$ python -q
>>> import numpy as np
>>> from numpy import linalg as LA
>>> np.set_printoptions(precision=1, suppress=True, linewidth=120, sign=" ")
>>> W2 = np.array([[0, 5, 8], [4, 2, -2]])
>>> rng = np.random.default_rng(76)
>>> J = rng.normal(size=(19, 2)) @ W2 + np.array([-1, 0, 3])
>>> J
array([[ 6. ,  0.6, -5.1],
       [ 1. ,  5.9,  9.8],
       [-7.3,  2.2, 14.7],
       [ 4.7,  6. ,  5.2],
       [-7.2,  3.8, 17.2],
       [ 0.8, -3.5, -5. ],
       [-4. ,  0.1,  7.1],
       [-1.2,  6.1, 13. ],
       [-2.7, -1.6,  2.8],
       [-5.8,  5. , 17.2],
       [-2.2,  7. , 15.8],
       [-2.3, -2.2,  1.1],
       [-1.9,  1.5,  6.5],
       [ 3.4, -1.7, -5.3],
       [-2.5,  4.2, 11.7],
       [ 6.4,  3. , -1.8],
       [ 0.8, -0.5, -0.1],
       [-3.1, -7.7, -6.7],
       [-2.1, -5.9, -5. ]])
>>> cov = np.cov(J, rowvar=False)
>>> print(np.argsort(-J.std(axis=0).round(6), kind="stable"))
[ 2  1  0]
>>> np.median(J, axis=0)
array([-2.1,  1.5,  5.2])
>>> J.std(axis=0)
array([ 3.9,  4.1,  8.2])
>>> print(np.round(np.corrcoef(J.T), 1) + 0)
[[ 1.   0.  -0.6]
 [ 0.   1.   0.8]
 [-0.6  0.8  1. ]]
>>> E = np.load("test16.npy")
>>> print(E)
[[-4.8  5.   1.4]
 [ 1.   4.   3.8]
 [-1.1  7.9  2.7]
 [-3.2  7.   1.9]
 [ 3.8  8.7  4.6]
 [-4.5  4.2  1.6]
 [11.1 12.2  7.3]
 [-0.3  6.6  3.1]
 [ 0.4  7.3  3.3]
 [ 2.1 11.5  3.8]]
>>> vec = np.array([2, 8, -3])
>>> print(LA.norm(E @ vec) <= LA.norm(E, 2) * LA.norm(vec) + 1e-9)
True
>>> np.einsum("ij,j->i", E, vec)
array([ 26.2,  22.6,  52.9,  43.9,  63.4,  19.8,  97.9,  42.9,  49.3,  84.8])
>>> print(E @ np.ones(3))
[  1.6   8.8   9.5   5.7  17.1   1.3  30.6   9.4  11.   17.4]
>>> (E @ vec).argmax()
np.int64(6)
>>> (E * vec).sum(axis=1)
array([ 26.2,  22.6,  52.9,  43.9,  63.4,  19.8,  97.9,  42.9,  49.3,  84.8])
>>> np.sign((E @ vec).round(6))
array([ 1.,  1.,  1.,  1.,  1.,  1.,  1.,  1.,  1.,  1.])
>>> E @ vec
array([ 26.2,  22.6,  52.9,  43.9,  63.4,  19.8,  97.9,  42.9,  49.3,  84.8])
>>> P = E @ LA.solve(E.T @ E, E.T)
>>> np.round(np.trace(P), 1)
np.float64(3.0)
>>> P.round(1) + 0
array([[ 0.2,  0.1,  0.1,  0.2,  0. ,  0.2, -0.2,  0.1,  0.1,  0.1],
       [ 0.1,  0.6, -0.1, -0.1,  0.1,  0.2,  0.1,  0.2,  0.1, -0.3],
       [ 0.1, -0.1,  0.2,  0.2,  0.1,  0.1,  0. ,  0.1,  0.1,  0.2],
       [ 0.2, -0.1,  0.2,  0.2,  0. ,  0.1, -0.1,  0.1,  0.1,  0.2],
       [ 0. ,  0.1,  0.1,  0. ,  0.2,  0. ,  0.3,  0.1,  0.1,  0.1],
       [ 0.2,  0.2,  0.1,  0.1,  0. ,  0.3, -0.2,  0.1,  0.1, -0.1],
       [-0.2,  0.1,  0. , -0.1,  0.3, -0.2,  0.7,  0.1,  0.1,  0.2],
       [ 0.1,  0.2,  0.1,  0.1,  0.1,  0.1,  0.1,  0.1,  0.1,  0. ],
       [ 0.1,  0.1,  0.1,  0.1,  0.1,  0.1,  0.1,  0.1,  0.1,  0.1],
       [ 0.1, -0.3,  0.2,  0.2,  0.1, -0.1,  0.2,  0. ,  0.1,  0.5]])
>>> print(np.allclose(P @ P, P))
True
>>> np.diag(P)
array([ 0.2,  0.6,  0.2,  0.2,  0.2,  0.3,  0.7,  0.1,  0.1,  0.5])
>>> W = np.array([[3, 1], [-1, -3], [-2, -3]])
>>> b = np.array([2, 0])
>>> hid = np.maximum(E @ W + b, 0)
>>> LA.matrix_rank(hid)
np.int64(1)
>>> hid
array([[ 0. ,  0. ],
       [ 0. ,  0. ],
       [ 0. ,  0. ],
       [ 0. ,  0. ],
       [ 0. ,  0. ],
       [ 0. ,  0. ],
       [ 8.5,  0. ],
       [ 0. ,  0. ],
       [ 0. ,  0. ],
       [ 0. ,  0. ]])
>>> W2 = np.array([[-6, -2, 2], [-1, 3, -5]])
>>> W @ W2
array([[-19,  -3,   1],
       [  9,  -7,  13],
       [ 15,  -5,  11]])
>>> hid @ W2
array([[  0.,   0.,   0.],
       [  0.,   0.,   0.],
       [  0.,   0.,   0.],
       [  0.,   0.,   0.],
       [  0.,   0.,   0.],
       [  0.,   0.,   0.],
       [-51., -17.,  17.],
       [  0.,   0.,   0.],
       [  0.,   0.,   0.],
       [  0.,   0.,   0.]])
>>> B = np.c_[E[:, :2] @ np.array([[-2, 1], [0, -2]]), np.array([2, 0, 2, 1, 2, 1, 0, 0, 0, 2])]
>>> B
array([[  9.6, -14.8,   2. ],
       [ -2. ,  -7. ,   0. ],
       [  2.2, -16.9,   2. ],
       [  6.4, -17.2,   1. ],
       [ -7.6, -13.6,   2. ],
       [  9. , -12.9,   1. ],
       [-22.2, -13.3,   0. ],
       [  0.6, -13.5,   0. ],
       [ -0.8, -14.2,   0. ],
       [ -4.2, -20.9,   2. ]])
>>> LA.norm(LA.qr(E)[0].T @ B, axis=0) ** 2 / ((B ** 2).sum(axis=0) + 1e-12)
array([ 1. ,  1. ,  0.7])
>>> print(np.round(LA.lstsq(E, B[:, 0])[0], 1) + 0)
[-2.  0.  0.]
>>> np.round(LA.norm(B - E @ LA.lstsq(E, B)[0], axis=0), 1) + 0
array([ 0. ,  0. ,  2.2])
>>> LA.matrix_rank(B)
np.int64(3)
>>> LA.matrix_rank(np.c_[E, B])
np.int64(4)
>>> P = B @ LA.solve(B.T @ B, B.T)
>>> P @ B[:, 0]
array([  9.6,  -2. ,   2.2,   6.4,  -7.6,   9. , -22.2,   0.6,  -0.8,  -4.2])
>>> np.trace(P)
np.float64(3.0)
>>> np.diag(P)
array([ 0.3,  0.1,  0.2,  0.2,  0.4,  0.2,  0.7,  0.3,  0.3,  0.3])
>>> np.allclose(P @ P, P)
True
>>> LA.matrix_rank(np.eye(10) - P)
np.int64(7)
>>> P.round(1) + 0
array([[ 0.3,  0. ,  0.2,  0.2,  0.1,  0.2, -0.2,  0. ,  0. ,  0.2],
       [ 0. ,  0.1,  0. ,  0.1,  0. ,  0. ,  0.1,  0.1,  0.1,  0. ],
       [ 0.2,  0. ,  0.2,  0.1,  0.2,  0.1,  0. ,  0. ,  0. ,  0.2],
       [ 0.2,  0.1,  0.1,  0.2, -0.1,  0.2, -0.1,  0.2,  0.2,  0.1],
       [ 0.1,  0. ,  0.2, -0.1,  0.4, -0.1,  0.2, -0.2, -0.1,  0.3],
       [ 0.2,  0. ,  0.1,  0.2, -0.1,  0.2, -0.2,  0.1,  0.1,  0.1],
       [-0.2,  0.1,  0. , -0.1,  0.2, -0.2,  0.7,  0.1,  0.2,  0.2],
       [ 0. ,  0.1,  0. ,  0.2, -0.2,  0.1,  0.1,  0.3,  0.3,  0. ],
       [ 0. ,  0.1,  0. ,  0.2, -0.1,  0.1,  0.2,  0.3,  0.3,  0. ],
       [ 0.2,  0. ,  0.2,  0.1,  0.3,  0.1,  0.2,  0. ,  0. ,  0.3]])
>>> print(np.round(LA.eigvalsh(P), 1) + 0)
[ 0.  0.  0.  0.  0.  0.  0.  1.  1.  1.]
>>> M = np.load("case19.npy")
>>> M
array([[-2,  3, -5],
       [ 3,  1,  5],
       [-1, -4, -5],
       [ 2,  1, -2]])
>>> vec = np.array([1, 2, -2])
>>> y = M @ vec
>>> y
array([14, -5,  1,  8])
>>> print(LA.solve(M.T @ M, M.T @ y))
[ 1.  2. -2.]
>>> LA.lstsq(M, y)[0]
array([ 1.,  2., -2.])
>>> np.round(LA.pinv(M) @ M, 1) + 0
array([[ 1.,  0.,  0.],
       [ 0.,  1.,  0.],
       [ 0.,  0.,  1.]])
>>> y = y + 0.1 * rng.normal(size=4)
>>> print(y)
[14.  -4.9  0.9  8. ]
>>> b, *_ = LA.lstsq(M, y)
>>> [round(float(LA.norm(LA.solve(M.T @ M + lam * np.eye(3), M.T @ y))), 2) for lam in (0, 1, 10, 100)]
[3.0, 2.85, 2.08, 0.75]
>>> print(b)
[ 1.  2. -2.]
>>> b.round()
array([ 1.,  2., -2.])
>>> np.round(LA.norm(y - M @ b), 1)
np.float64(0.1)
>>> t = np.radians(45)
>>> R = np.eye(3)
>>> R[0, 0] = R[2, 2] = np.cos(t)
>>> R[0, 2], R[2, 0] = -np.sin(t), np.sin(t)
>>> R
array([[ 0.7,  0. , -0.7],
       [ 0. ,  1. ,  0. ],
       [ 0.7,  0. ,  0.7]])
>>> B = M @ R.T
>>> np.allclose(LA.norm(M, axis=1), LA.norm(B, axis=1))
True
>>> LA.svd(M, compute_uv=False), LA.svd(B, compute_uv=False)
(array([ 9.5,  5.1,  2.9]), array([ 9.5,  5.1,  2.9]))
>>> B.round(1) + 0
array([[ 2.1,  3. , -4.9],
       [-1.4,  1. ,  5.7],
       [ 2.8, -4. , -4.2],
       [ 2.8,  1. ,  0. ]])
>>> F = np.array([[0.6, 0.8, 0.3, 0.5, -1.1],
...     [1.1, -0.8, -0.5, -0.8, 1.5],
...     [-1.1, -0.5, -0.1, 0.2, 0.0],
...     [-0.8, 0.7, -0.6, 0.7, 0.7],
...     [-0.1, -0.2, 0.1, 0.4, 1.1]])
>>> F[1] = F[3] + 0.3 * rng.normal(size=5)
>>> F
array([[ 0.6,  0.8,  0.3,  0.5, -1.1],
       [-0.2,  1. , -0.5,  0.7,  0.6],
       [-1.1, -0.5, -0.1,  0.2,  0. ],
       [-0.8,  0.7, -0.6,  0.7,  0.7],
       [-0.1, -0.2,  0.1,  0.4,  1.1]])
>>> P = M @ LA.solve(M.T @ M, M.T)
>>> print(np.trace(P))
3.0
>>> LA.matrix_rank(np.eye(4) - P)
np.int64(1)
>>> np.allclose(P @ P, P)
True
>>> data = np.loadtxt("a.csv", delimiter=",")
>>> print(data)
[[  0.   0.   8.   0.]
 [  3.  10.   0.   9.]
 [  3.  10.   0.   9.]
 [  0.   0.   8.   0.]
 [  4.  12.   0.  11.]
 [  1.   6.   0.   5.]
 [  0.   4.   0.   3.]
 [  3.  10.   0.   9.]
 [  0.   2.   2.   1.]
 [  4.  12.   0.  11.]
 [  0.   4.   0.   3.]
 [  3.  10.   0.   9.]
 [  0.   0.  10.   0.]
 [  2.   8.   0.   7.]
 [  0.   0.   6.   0.]
 [  0.   0.   4.   0.]
 [  0.   0.  10.   0.]
 [  3.  10.   0.   9.]
 [  0.   0.   4.   0.]
 [  5.  14.   0.  13.]
 [  3.  10.   0.   9.]
 [  4.  12.   0.  11.]
 [  0.   0.   6.   0.]
 [  1.   6.   0.   5.]
 [  4.  12.   0.  11.]
 [  0.   2.   2.   1.]
 [  0.   0.  10.   0.]]
>>> Xc = J - J.mean(axis=0)
>>> Uu, s, Vh = LA.svd(Xc, full_matrices=False)
>>> np.abs(Vh[0]).argmax()
np.int64(2)
>>> np.abs(Uu[:, 0]).argmax()
np.int64(4)
>>> np.searchsorted(np.cumsum(s ** 2) / (s ** 2).sum(), 0.9) + 1
np.int64(2)
>>> (np.sign(Uu[:, 0]) == np.sign(Uu[0, 0])).astype(int)
array([ 1,  0,  0,  0,  0,  1,  0,  0,  1,  0,  0,  1,  0,  1,  0,  1,  1,  1,  1])
>>> W2 = data[[10, 20]].astype(float)
>>> for _ in range(7):
...     labels = LA.norm(data[:, None] - W2, axis=-1).argmin(axis=1)
...     W2 = np.array([data[labels == j].mean(axis=0) for j in range(2)])
... 
>>> labels
array([ 0,  1,  1,  0,  1,  1,  0,  1,  0,  1,  0,  1,  0,  1,  0,  0,  0,  1,  0,  1,  1,  1,  0,  1,  1,  0,  0])
>>> print(W2[1] - W2[0])
[ 3.1  9.2 -5.4  8.5]
>>> labels = rng.integers(0, 3, 3)
>>> arr = (labels[:, None] == labels) * 5 + np.eye(3)
>>> arr
array([[ 6.,  0.,  5.],
       [ 0.,  6.,  0.],
       [ 5.,  0.,  6.]])
>>> evals, vecs = LA.eigh(arr)
>>> vec = np.array([0, -1, 1])
>>> vecs * np.maximum(evals, 0) @ vecs.T
array([[ 6.,  0.,  5.],
       [ 0.,  6.,  0.],
       [ 5.,  0.,  6.]])
>>> np.abs(arr).sum(axis=1).max(), np.abs(evals).max()
(np.float64(11.0), np.float64(11.0))
>>> print(vecs * np.sqrt(evals) @ vecs.T)
[[ 2.2  0.   1.2]
 [ 0.   2.4  0. ]
 [ 1.2  0.   2.2]]
>>> vec @ arr @ vec
np.float64(12.0)
>>> LA.eigvalsh(arr[1:, 1:])
array([ 6.,  6.])
>>> q, _ = LA.qr(np.array([[-1.3], [1.3], [0.7], [-0.5], [1.5]]))
>>> W0 = q @ q.T
>>> W0.round(1) + 0
array([[ 0.3, -0.3, -0.1,  0.1, -0.3],
       [-0.3,  0.3,  0.1, -0.1,  0.3],
       [-0.1,  0.1,  0.1, -0.1,  0.2],
       [ 0.1, -0.1, -0.1,  0. , -0.1],
       [-0.3,  0.3,  0.2, -0.1,  0.4]])
>>> round(float(J[9] @ J[11]), 1)
20.0
>>> round(float(LA.norm(J) ** 2 / LA.norm(J, 2) ** 2), 1)
1.2
>>> print(LA.norm(J, axis=1).argmax())
4
>>> np.round(LA.norm(J[9], 1), 1), round(LA.norm(J[9], np.inf), 1)
(np.float64(27.9), np.float64(17.2))
>>> LA.norm(J, axis=0)
array([ 17.6,  18.7,  41.7])
>>> round(LA.norm(J, 2), 1)
np.float64(45.6)
>>> print(LA.norm(J, axis=1))
[  7.9  11.5  16.6   9.2  19.1   6.2   8.2  14.4   4.2  18.8  17.4   3.4   6.9   6.5  12.6   7.3   0.9  10.7   8.1]
>>> mat = np.array([[0.3, -1.4, -1.0], [-0.3, 0.0, 0.6]])
>>> r0 = np.array([4, 2, 3])
>>> np.array([np.convolve(row, r0, "same") for row in mat])
array([[-5. , -5.9, -6.2],
       [-0.6,  1.5,  1.2]])
>>> np.convolve(mat[0], r0)
array([ 1.2, -5. , -5.9, -6.2, -3. ])
>>> print(np.correlate(mat[0], mat[1], "full"))
[ 0.2 -0.8 -0.7  0.4  0.3]
>>> print(np.cross(mat[0, :3], mat[1, :3]))
[-0.8  0.1 -0.4]
>>> B = mat / np.sqrt((mat ** 2).mean(axis=1, keepdims=True))
>>> LA.matrix_rank(mat - mat.mean(axis=1, keepdims=True))
np.int64(2)
>>> print(B[0])
[ 0.3 -1.4 -1. ]
>>> LA.norm(B, axis=1)
array([ 1.7,  1.7])
>>> mat - mat.mean(axis=1, keepdims=True)
array([[ 1. , -0.7, -0.3],
       [-0.4, -0.1,  0.5]])
>>> np.unravel_index(np.abs(mat).argmax(), mat.shape)
(np.int64(0), np.int64(1))
>>> np.diff(mat, axis=0)
array([[-0.6,  1.4,  1.6]])
>>> LA.matrix_rank(mat)
np.int64(2)
>>> mat - mat[0]
array([[ 0. ,  0. ,  0. ],
       [-0.6,  1.4,  1.6]])
>>> print(np.count_nonzero(mat))
5
